% ipython --no-banner

In [1]: import numpy as np

In [2]: from numpy import linalg as LA

In [3]: np.set_printoptions(precision=2, suppress=True, linewidth=120)

In [4]: W0 = np.loadtxt("dump.csv", delimiter=",")

In [5]: W0
Out[5]: 
array([[ 0.14, -0.11, -0.19],
       [ 0.8 ,  0.46, -0.42],
       [-0.17, -0.99, -0.95],
       [-0.18, -0.82, -0.64],
       [ 0.59,  0.79,  0.31],
       [ 0.86,  0.26, -0.65],
       [ 0.66,  0.33, -0.33],
       [ 0.01, -0.24, -0.2 ],
       [ 0.13,  0.85,  0.71],
       [-0.95, -0.92,  0.19],
       [ 0.26, -0.8 , -0.78],
       [ 0.21,  0.91,  0.77],
       [-0.29, -0.99, -0.95],
       [ 0.2 , -0.45, -0.48],
       [-0.03, -1.  , -0.99],
       [-0.01, -0.71, -0.58],
       [-0.08,  0.7 ,  0.62],
       [-0.99, -0.97,  0.26],
       [ 0.56, -0.18, -0.55],
       [-0.23, -0.97, -0.9 ],
       [ 0.95,  0.97,  0.21],
       [ 0.35, -0.8 , -0.8 ],
       [ 0.09, -0.81, -0.73],
       [ 0.71,  0.34, -0.38]])

In [6]: Xc = W0 - W0.mean(axis=0)

In [7]: left, s, vt = LA.svd(Xc, full_matrices=False)

In [8]: np.abs(left[:, 0]).argmax()
Out[8]: np.int64(20)

In [9]: vt[0] * np.sign(vt[0, np.abs(vt[0]).argmax()])
Out[9]: array([0.34, 0.81, 0.47])

In [10]: np.abs(vt[-1])
Out[10]: array([0.59, 0.57, 0.57])

In [11]: np.round((s ** 2).sum() ** 2 / (s ** 4).sum(), 2)
Out[11]: np.float64(1.67)

In [12]: np.abs(vt[0]).argmax()
Out[12]: np.int64(1)

In [13]: np.searchsorted(np.cumsum(s ** 2) / (s ** 2).sum(), 0.9) + 1
Out[13]: np.int64(2)

In [14]: np.round(Xc.mean(axis=0), 2) + 0
Out[14]: array([0., 0., 0.])

In [15]: (np.sign(left[:, 0]) == np.sign(left[0, 0])).astype(int)
Out[15]: array([1, 1, 0, 0, 1, 1, 1, 0, 1, 0, 0, 1, 0, 0, 0, 0, 1, 0, 1, 0, 1, 0, 0, 1])
